% python3 -q
>>> import numpy as np
>>> np.set_printoptions(precision=3, suppress=True, linewidth=140)
>>> data = np.loadtxt("out1.csv", delimiter=",")
>>> data
array([[ 1.,  1., -1., -1., -1., -1.,  1.,  1.],
       [ 1.,  1., -1., -1.,  1.,  1., -1., -1.],
       [ 1., -1.,  1., -1., -1.,  1., -1.,  1.],
       [ 1., -1., -1.,  1., -1.,  1.,  1., -1.]])
>>> ang = np.radians(15)
>>> r_ = np.eye(8)
>>> r_[0, 0] = r_[6, 6] = np.cos(ang)
>>> r_[0, 6], r_[6, 0] = -np.sin(ang), np.sin(ang)
>>> r_
array([[ 0.966,  0.   ,  0.   ,  0.   ,  0.   ,  0.   , -0.259,  0.   ],
       [ 0.   ,  1.   ,  0.   ,  0.   ,  0.   ,  0.   ,  0.   ,  0.   ],
       [ 0.   ,  0.   ,  1.   ,  0.   ,  0.   ,  0.   ,  0.   ,  0.   ],
       [ 0.   ,  0.   ,  0.   ,  1.   ,  0.   ,  0.   ,  0.   ,  0.   ],
       [ 0.   ,  0.   ,  0.   ,  0.   ,  1.   ,  0.   ,  0.   ,  0.   ],
       [ 0.   ,  0.   ,  0.   ,  0.   ,  0.   ,  1.   ,  0.   ,  0.   ],
       [ 0.259,  0.   ,  0.   ,  0.   ,  0.   ,  0.   ,  0.966,  0.   ],
       [ 0.   ,  0.   ,  0.   ,  0.   ,  0.   ,  0.   ,  0.   ,  1.   ]])
>>> A2 = data @ r_.T
>>> np.abs(A2 - data).max(axis=0)
array([0.293, 0.   , 0.   , 0.   , 0.   , 0.   , 0.293, 0.   ])
>>> A2
array([[ 0.707,  1.   , -1.   , -1.   , -1.   , -1.   ,  1.225,  1.   ],
       [ 1.225,  1.   , -1.   , -1.   ,  1.   ,  1.   , -0.707, -1.   ],
       [ 1.225, -1.   ,  1.   , -1.   , -1.   ,  1.   , -0.707,  1.   ],
       [ 0.707, -1.   , -1.   ,  1.   , -1.   ,  1.   ,  1.225, -1.   ]])
>>> blk = np.stack([data, -1 * data, data[::-1]])
>>> blk.shape
(3, 4, 8)
>>> np.linalg.norm(blk, axis=(1, 2))
array([5.657, 5.657, 5.657])
>>> np.linalg.matrix_rank(blk)
array([4, 4, 4])
>>> np.einsum("bij,cij->bc", blk, blk)
array([[ 32., -32.,   0.],
       [-32.,  32.,   0.],
       [  0.,   0.,  32.]])
>>> E = np.array([[21, 2, 7, 19, 8],
...     [2, 10, 6, 4, 7],
...     [7, 6, 13, 11, 14],
...     [19, 4, 11, 25, 14],
...     [8, 7, 14, 14, 19]])
>>> x0 = np.ones(5)
>>> for _ in range(3):
...     x0 = E @ x0
...     x0 /= np.linalg.norm(x0)
...     print(round(x0 @ E @ x0, 3))
... 
58.983
59.161
59.175
>>> round(np.linalg.eigvalsh(E)[-1], 3)
np.float64(59.177)
>>> L = np.linalg.cholesky(E)
>>> L @ L.T
array([[21.,  2.,  7., 19.,  8.],
       [ 2., 10.,  6.,  4.,  7.],
       [ 7.,  6., 13., 11., 14.],
       [19.,  4., 11., 25., 14.],
       [ 8.,  7., 14., 14., 19.]])
>>> np.linalg.eigvalsh(E).min() > 0
np.True_
>>> np.diag(L) ** 2
array([21.   ,  9.81 ,  7.767,  5.765,  3.294])
>>> np.linalg.norm(E, axis=1).argmax()
np.int64(3)
>>> np.round(np.linalg.norm(E, 2), 3)
np.float64(59.177)
>>> round(np.linalg.norm(E, "nuc"), 3)
np.float64(88.0)
>>> E[2] @ E[4]
np.int64(700)
>>> round(float(np.linalg.norm(E[2] - E[4])), 3)
6.083
>>> ang = np.radians(180)
>>> r_ = np.eye(5)
>>> r_[1, 1] = r_[4, 4] = np.cos(ang)
>>> r_[1, 4], r_[4, 1] = -np.sin(ang), np.sin(ang)
>>> r_.round(3) + 0
array([[ 1.,  0.,  0.,  0.,  0.],
       [ 0., -1.,  0.,  0.,  0.],
       [ 0.,  0.,  1.,  0.,  0.],
       [ 0.,  0.,  0.,  1.,  0.],
       [ 0.,  0.,  0.,  0., -1.]])
>>> A2 = E @ r_.T
>>> np.abs(A2 - E).max(axis=0)
array([ 0., 20.,  0.,  0., 38.])
>>> A2
array([[ 21.,  -2.,   7.,  19.,  -8.],
       [  2., -10.,   6.,   4.,  -7.],
       [  7.,  -6.,  13.,  11., -14.],
       [ 19.,  -4.,  11.,  25., -14.],
       [  8.,  -7.,  14.,  14., -19.]])
>>> round(np.linalg.det(r_), 3), np.trace(r_)
(np.float64(1.0), np.float64(1.0))
>>> np.allclose(np.linalg.norm(E, axis=1), np.linalg.norm(A2, axis=1))
True
>>> m1 = np.load("a.npy")
>>> m1
array([[5., 1., 0.],
       [0., 5., 1.],
       [0., 0., 5.]])
>>> A2 = np.linalg.inv(m1)
>>> round(float(np.linalg.det(m1) * np.linalg.det(A2)), 3)
1.0
>>> np.round(np.linalg.inv(A2), 3) + 0
array([[5., 1., 0.],
       [0., 5., 1.],
       [0., 0., 5.]])
>>> A2
array([[ 0.2  , -0.04 ,  0.008],
       [ 0.   ,  0.2  , -0.04 ],
       [ 0.   ,  0.   ,  0.2  ]])
>>> round(np.linalg.cond(m1), 3)
np.float64(1.327)
>>> np.linalg.det(m1) * A2
array([[25., -5.,  1.],
       [ 0., 25., -5.],
       [ 0.,  0., 25.]])
>>> rng = np.random.default_rng(21)
>>> A2 = m1 + rng.integers(-2, 3, (3, 2)) @ rng.integers(-2, 3, (2, 3))
>>> A2
array([[7., 4., 3.],
       [2., 8., 4.],
       [1., 1., 7.]])
>>> A2 - m1
array([[2., 3., 3.],
       [2., 3., 3.],
       [1., 1., 2.]])
>>> np.abs(A2 - m1).sum(axis=1)
array([8., 8., 4.])
>>> np.linalg.matrix_rank(A2 - m1, tol=1e-8)
np.int64(2)
>>> np.round(np.linalg.svd(A2 - m1, compute_uv=False), 3) + 0
array([7.04 , 0.666, 0.   ])
>>> round(np.linalg.eigvals(A2).sum().real, 3)
np.float64(22.0)
>>> np.poly(A2)
array([   1.,  -22.,  146., -306.])
>>> np.einsum("ii->", A2)
np.float64(22.0)
>>> np.einsum("ij,ji->", A2, A2)
np.float64(192.0)
>>> np.kron(np.eye(2, dtype=int), A2)
array([[7., 4., 3., 0., 0., 0.],
       [2., 8., 4., 0., 0., 0.],
       [1., 1., 7., 0., 0., 0.],
       [0., 0., 0., 7., 4., 3.],
       [0., 0., 0., 2., 8., 4.],
       [0., 0., 0., 1., 1., 7.]])
>>> x0 = np.array([0, -1, -1])
>>> rhs = m1 @ x0
>>> rhs
array([-1., -6., -5.])
>>> np.linalg.solve(m1, rhs)
array([ 0., -1., -1.])
>>> np.linalg.solve(m1.T, m1[2])
array([0., 0., 1.])
>>> np.linalg.solve(m1, -2 * rhs)
array([0., 2., 2.])
>>> np.linalg.solve(m1, rhs + m1[:, 0])
array([ 1., -1., -1.])
>>> mat = rng.normal(size=(22, 3))
>>> mat = 20 * mat / np.linalg.norm(mat, axis=1, keepdims=True)
>>> mat
array([[-11.752, -15.848,  -3.273],
       [ 13.879,   9.721,  10.624],
       [-12.172, -11.283,  11.16 ],
       [  7.237,  16.308,   9.037],
       [-11.643,  14.609,   7.142],
       [  5.069, -19.347,   0.066],
       [ -3.22 ,  19.55 ,   2.727],
       [ 17.36 ,  -8.484,   5.161],
       [  6.452, -11.179, -15.278],
       [ 17.634,   9.002,  -2.827],
       [  9.647, -16.521,   5.831],
       [-10.324,   3.221,  16.824],
       [ -4.919,  12.307, -14.978],
       [ -4.126, -19.517,  -1.438],
       [  4.604, -11.546, -15.668],
       [ 11.642,  12.368, -10.56 ],
       [ 10.622, -15.589,  -6.645],
       [ -3.25 ,   2.081, -19.624],
       [-14.387,   1.526, -13.809],
       [ -9.769,  10.151,  14.196],
       [-18.27 ,   5.536,  -5.962],
       [ -7.313,  -8.229, -16.698]])
>>> A2 = np.c_[mat[:, :1] @ np.array([[-8]]), np.array([-2, 1, -1, 1, -2, -2, 1, -2, 0, -1, 0, 1, 2, 1, -2, 0, 0, -2, 2, 2, -2, 1])]
>>> A2
array([[  94.018,   -2.   ],
       [-111.034,    1.   ],
       [  97.378,   -1.   ],
       [ -57.899,    1.   ],
       [  93.148,   -2.   ],
       [ -40.554,   -2.   ],
       [  25.759,    1.   ],
       [-138.883,   -2.   ],
       [ -51.614,    0.   ],
       [-141.073,   -1.   ],
       [ -77.178,    0.   ],
       [  82.593,    1.   ],
       [  39.35 ,    2.   ],
       [  33.005,    1.   ],
       [ -36.831,   -2.   ],
       [ -93.134,    0.   ],
       [ -84.979,    0.   ],
       [  25.997,   -2.   ],
       [ 115.097,    2.   ],
       [  78.154,    2.   ],
       [ 146.162,   -2.   ],
       [  58.503,    1.   ]])
>>> np.linalg.matrix_rank(A2)
np.int64(2)
>>> np.round(np.linalg.lstsq(mat, A2[:, 0])[0], 3) + 0
array([-8.,  0.,  0.])
>>> np.linalg.matrix_rank(np.c_[mat, A2])
np.int64(4)
>>> np.linalg.norm(np.linalg.qr(mat)[0].T @ A2, axis=0) ** 2 / ((A2 ** 2).sum(axis=0) + 1e-12)
array([1.   , 0.121])
